$ python3 -q
>>> import numpy as np
>>> np.set_printoptions(precision=3, suppress=True, linewidth=100, sign=" ")
>>> tidy = lambda a: np.round(a, 3) + 0
>>> M = np.load("dump.npy")
>>> M
array([[-4.966, -8.981, -7.045,  9.017, -8.96 ],
       [-5.186, -8.849, -6.774,  8.945, -8.932],
       [-5.013, -9.236, -7.047,  8.977, -9.025],
       [-5.075, -9.042, -6.993,  8.976, -8.983],
       [ 3.063,  3.872, -4.953, -1.87 , -0.949],
       [ 3.147,  3.987, -5.064, -1.874, -0.953],
       [ 2.758,  3.983, -4.976, -2.247, -0.908],
       [ 2.998,  4.112, -4.953, -2.12 , -1.129],
       [-1.871, -9.011, -7.931,  0.923,  8.046],
       [-2.008, -9.058, -7.882,  0.9  ,  7.922],
       [-1.864, -8.846, -7.717,  1.047,  8.083],
       [-2.03 , -9.082, -7.979,  1.092,  8.082]])
>>> theta = np.radians(57)
>>> Rm = np.eye(5)
>>> Rm[3, 3] = Rm[1, 1] = np.cos(theta)
>>> Rm[3, 1], Rm[1, 3] = -np.sin(theta), np.sin(theta)
>>> tidy(Rm)
array([[ 1.   ,  0.   ,  0.   ,  0.   ,  0.   ],
       [ 0.   ,  0.545,  0.   ,  0.839,  0.   ],
       [ 0.   ,  0.   ,  1.   ,  0.   ,  0.   ],
       [ 0.   , -0.839,  0.   ,  0.545,  0.   ],
       [ 0.   ,  0.   ,  0.   ,  0.   ,  1.   ]])
>>> Y = M @ Rm.T
>>> tidy(np.linalg.svd(M, compute_uv=False)), tidy(np.linalg.svd(Y, compute_uv=False))
(array([ 38.212,  25.827,  14.446,   0.461,   0.262]), array([ 38.212,  25.827,  14.446,   0.461,   0.262]))
>>> np.allclose(M @ M.T, Y @ Y.T)
True
>>> tidy(np.abs(Y - M).max(axis=0))
array([  0.   ,  11.734,   0.   ,   7.187,   0.   ])
>>> U, s, vt = np.linalg.svd(M, full_matrices=False)
>>> print(tidy(np.abs(vt[0])))
[ 0.294  0.658  0.492  0.445  0.203]
>>> print((s > 1e-8).sum())
5
>>> print(tidy(np.sqrt((s ** 2).sum())), tidy(np.linalg.norm(M)))
48.334 48.334
>>> tidy(s / s[0])
array([ 1.   ,  0.676,  0.378,  0.012,  0.007])
>>> tidy(s)
array([ 38.212,  25.827,  14.446,   0.461,   0.262])
>>> np.abs(U[:, 0]).round(6).argmax()
np.int64(2)
>>> print(tidy(vt @ vt.T))
[[ 1.  0.  0.  0.  0.]
 [ 0.  1.  0.  0.  0.]
 [ 0.  0.  1.  0.  0.]
 [ 0.  0.  0.  1.  0.]
 [ 0.  0.  0.  0.  1.]]
>>> Y = np.c_[M[:, :2] @ np.array([[-1, -2], [0, 2]]), np.array([-1, 0, 1, -1, -1, 1, 2, 2, -1, -2, 0, 0])]
>>> print(tidy(Y))
[[  4.966  -8.03   -1.   ]
 [  5.186  -7.326   0.   ]
 [  5.013  -8.446   1.   ]
 [  5.075  -7.934  -1.   ]
 [ -3.063   1.618  -1.   ]
 [ -3.147   1.68    1.   ]
 [ -2.758   2.45    2.   ]
 [ -2.998   2.228   2.   ]
 [  1.871 -14.28   -1.   ]
 [  2.008 -14.1    -2.   ]
 [  1.864 -13.964   0.   ]
 [  2.03  -14.104   0.   ]]
>>> tidy(np.linalg.lstsq(M, Y[:, 0])[0])
array([-1.,  0.,  0.,  0.,  0.])
>>> cent = M[[5, 7]].astype(float)
>>> for _ in range(7):
...     idx = np.linalg.norm(M[:, None] - cent, axis=-1).argmin(axis=1)
...     cent = np.array([M[idx == j].mean(axis=0) for j in range(2)])
... 
>>> idx
array([ 0,  0,  0,  0,  1,  1,  1,  1,  0,  0,  0,  0])
>>> print(np.bincount(idx))
[ 8  4]
>>> tidy(cent[1] - cent[0])
array([ 6.493, 13.002,  2.434, -7.012, -0.514])
>>> np.abs(cent[1] - cent[0]).argmax()
np.int64(1)
>>> U, s, vt = np.linalg.svd(M)
>>> print(np.argmax(s[:-1] / (s[1:] + 1e-6)) + 1)
3
>>> Y = U[:, :3] @ np.diag(s[:3]) @ vt[:3]
>>> print(tidy(np.linalg.norm(M - Y) / np.linalg.norm(M)))
0.011
>>> np.linalg.matrix_rank(Y)
np.int64(3)
>>> tidy(np.linalg.norm(M - Y, 2)), tidy(s[3])
(np.float64(0.461), np.float64(0.461))
>>> X = np.array([[18, -1, 1, 4], [-1, 2, -7, 6], [1, -7, 0, 8], [4, 6, 8, 16]])
>>> proj = np.triu(np.array([[1, 0, -1, 2], [-1, 0, -2, 2], [2, 0, 0, 0], [-2, -1, 0, -1]]), 1) + np.eye(4)
>>> Y = proj @ X @ np.linalg.inv(proj)
>>> Y
array([[ 25.,  18.,  78., -58.],
       [  5.,  28.,  70., -44.],
       [  1.,  -7., -13.,  20.],
       [  4.,   6.,  24.,  -4.]])
>>> np.linalg.matrix_rank(Y)
np.int64(4)
>>> print(tidy(np.poly(Y)))
[     1.    -36.    189.   3726. -27324.]
>>> proj @ X - X @ proj
array([[  7.,  19.,  32., -10.],
       [  6.,  26.,  19.,  14.],
       [  0.,   0., -13.,  12.],
       [  0.,   0.,  16., -20.]])
>>> Y = np.array([[-2, 3, -3], [1, 3, -2], [3, -2, 0], [1, 1, 0]])
>>> print(np.einsum("ik,kj->ji", X, Y))
[[-30 -11  -1  38]
 [ 53  23 -10  30]
 [-52  -1  11 -24]]
>>> np.einsum("ij,ij->i", X, X)
array([ 342,   90,  114,  372])
>>> np.vstack([X, Y.T]).shape
(7, 4)
>>> np.einsum("ij->j", X)
array([ 22,   0,   2,  34])
>>> Q, Rm = np.linalg.qr(X)
>>> np.allclose(Rm.T @ Rm, X.T @ X)
True
>>> tidy(np.abs(np.diag(Rm)))
array([ 18.493,   9.485,   9.593,  16.237])
>>> tidy(Q @ Rm)
array([[18., -1.,  1.,  4.],
       [-1.,  2., -7.,  6.],
       [ 1., -7.,  0.,  8.],
       [ 4.,  6.,  8., 16.]])
>>> print(tidy(abs(Rm[0, 0])), tidy(np.linalg.norm(X[:, 0])))
18.493 18.493
>>> ev, evecs = np.linalg.eigh(X)
>>> vec = np.array([2, 3, -7, -3])
>>> tidy(np.linalg.eigvalsh(X[1:, 1:]))
array([-9.915,  8.038, 19.877])
>>> print(tidy(evecs * np.maximum(ev, 0) @ evecs.T))
[[18.023 -0.71   1.342  3.824]
 [-0.71   5.607 -2.744  3.812]
 [ 1.342 -2.744  5.021  5.418]
 [ 3.824  3.812  5.418 17.327]]
>>> tidy(np.linalg.eigvalsh(X).min())
np.float64(-9.979)
>>> [round(float(np.linalg.det(X[:i, :i])), 2) + 0 for i in range(1, 5)]
[18.0, 35.0, -870.0, -27324.0]
>>> W0 = np.load("test18.npy")
>>> print(W0)
[[-3  0  0  2]
 [ 0  2  2  0]
 [ 0  0  0  0]
 [ 3  0  0  3]]
>>> blk = np.stack([X, 3 * X, X[::-1]])
>>> np.linalg.matrix_rank(blk.reshape(3, -1))
np.int64(2)
>>> print(blk.sum(axis=0))
[[ 76   2  12  32]
 [ -3   1 -28  32]
 [  3 -26  -7  38]
 [ 34  23  33  68]]
>>> tidy(np.linalg.eigvals(W0))
array([-3.873,  3.873,  2.   ,  0.   ])
>>> tidy(np.linalg.eigvals(W0).sum().real)
np.float64(2.0)
>>> tidy(np.linalg.det(2 * W0)), tidy(np.linalg.det(W0))
(np.float64(0.0), np.float64(0.0))
>>> rng = np.random.default_rng(73299)
>>> idx = rng.permutation(4)
>>> idx
array([ 1,  0,  3,  2])
>>> Y = W0[idx][:, idx]
>>> np.allclose(Y, W0)
False
>>> mat = np.load("mat.npy")
>>> mat
array([[ 0,  3, -9,  9,  5, -2],
       [ 0,  0,  6,  1, -2,  5],
       [ 0,  0,  0, -4, -3,  7],
       [ 0,  0,  0,  0,  8, -3],
       [ 0,  0,  0,  0,  0, -3],
       [ 0,  0,  0,  0,  0,  0]])
>>> idx = M[:, 2] > np.median(M[:, 2])
>>> f = M[idx].mean(axis=0) - M[~idx].mean(axis=0)
>>> np.argsort(-np.abs(f).round(6), kind="stable")
array([ 1,  4,  0,  3,  2])
>>> tidy((((M - M.mean(axis=0)) @ f > 0) == idx).mean())
np.float64(0.833)
>>> tidy(f)
array([ 3.243,  8.713,  1.981, -2.024, -6.   ])
>>> cov = mat.T @ mat
>>> np.trace(cov), (mat ** 2).sum()
(np.int64(422), np.int64(422))
>>> np.linalg.matrix_rank(cov)
np.int64(5)
>>> tidy(np.linalg.svd(mat, compute_uv=False) ** 2)
array([ 280.511,   76.313,   36.047,   28.996,    0.133,    0.   ])
>>> print(np.diag(cov))
[   0    9  117   98  102   96]
>>> tidy(np.linalg.eigvalsh(cov)[::-1])
array([ 280.511,   76.313,   36.047,   28.996,    0.133,    0.   ])
>>> print((mat @ mat.T).shape)
(6, 6)
>>> Q, Rm = np.linalg.qr(M)
>>> print(np.allclose(Rm.T @ Rm, M.T @ M))
True
>>> Q.shape, Rm.shape
((12, 5), (5, 5))
>>> tidy(np.abs(np.diag(Rm)))
array([ 12.387,  11.212,  12.699,   1.295,   0.755])
>>> print(tidy(Q @ Rm))
[[-4.966 -8.981 -7.045  9.017 -8.96 ]
 [-5.186 -8.849 -6.774  8.945 -8.932]
 [-5.013 -9.236 -7.047  8.977 -9.025]
 [-5.075 -9.042 -6.993  8.976 -8.983]
 [ 3.063  3.872 -4.953 -1.87  -0.949]
 [ 3.147  3.987 -5.064 -1.874 -0.953]
 [ 2.758  3.983 -4.976 -2.247 -0.908]
 [ 2.998  4.112 -4.953 -2.12  -1.129]
 [-1.871 -9.011 -7.931  0.923  8.046]
 [-2.008 -9.058 -7.882  0.9    7.922]
 [-1.864 -8.846 -7.717  1.047  8.083]
 [-2.03  -9.082 -7.979  1.092  8.082]]
>>> tidy(np.trace(Q @ Q.T))
np.float64(5.0)
>>> print(tidy(Q.T @ Q))
[[ 1.  0.  0.  0.  0.]
 [ 0.  1.  0.  0.  0.]
 [ 0.  0.  1.  0.  0.]
 [ 0.  0.  0.  1.  0.]
 [ 0.  0.  0.  0.  1.]]
>>> J = np.loadtxt("out9.csv", delimiter=",")
>>> J
array([[  9.,   6.,   0.,  16.,   8.],
       [  6.,  14.,   0.,  24.,  12.],
       [  0.,   0.,   5.,   0.,   0.],
       [ 16.,  24.,   0.,  69.,  32.],
       [  8.,  12.,   0.,  32.,  21.]])
>>> U, s, vt = np.linalg.svd(W0)
>>> tidy(s)
array([ 4.405,  3.405,  2.828,  0.   ])
>>> Y = U[:, :3] @ np.diag(s[:3]) @ vt[:3]
>>> tidy(np.abs(W0 - Y).max())
np.float64(0.0)
>>> tidy(np.linalg.norm(W0 - Y) / np.linalg.norm(W0))
np.float64(0.0)
>>> print(tidy(np.linalg.norm(W0 - Y, 2)), s[3])
0.0 0.0
>>> ev, evecs = np.linalg.eigh(J)
>>> vec = np.array([3, 3, -2, -3, -3])
>>> tidy(np.linalg.eigvalsh(J[1:, 1:]))
array([  5.,   5.,   5.,  94.])
>>> tidy(evecs * np.abs(ev) @ evecs.T)
array([[  9.,   6.,   0.,  16.,   8.],
       [  6.,  14.,   0.,  24.,  12.],
       [  0.,   0.,   5.,   0.,   0.],
       [ 16.,  24.,   0.,  69.,  32.],
       [  8.,  12.,   0.,  32.,  21.]])
>>> (np.sign(evecs[:, -1].round(6)) == np.sign(evecs[0, -1].round(6))).astype(int)
array([ 1,  1,  0,  1,  1])
>>> print(tidy(evecs * np.sqrt(ev) @ evecs.T))
[[ 2.566  0.494  0.     1.318  0.659]
 [ 0.494  2.978  0.     1.978  0.989]
 [ 0.     0.     2.236  0.     0.   ]
 [ 1.318  1.978  0.     7.51   2.637]
 [ 0.659  0.989  0.     2.637  3.555]]
>>> ev, evecs = np.linalg.eig(J)
>>> tidy(np.sort(np.linalg.eigvals(np.linalg.inv(J))))
array([ 0.01,  0.2 ,  0.2 ,  0.2 ,  0.2 ])
>>> tidy(np.prod(ev))
np.float64(61250.0)
>>> print(tidy(np.sort(np.linalg.eigvals(J.T))))
[  5.   5.   5.   5.  98.]
>>> tidy(J @ evecs[:, 0] - ev[0] * evecs[:, 0])
array([ 0.,  0.,  0.,  0.,  0.])
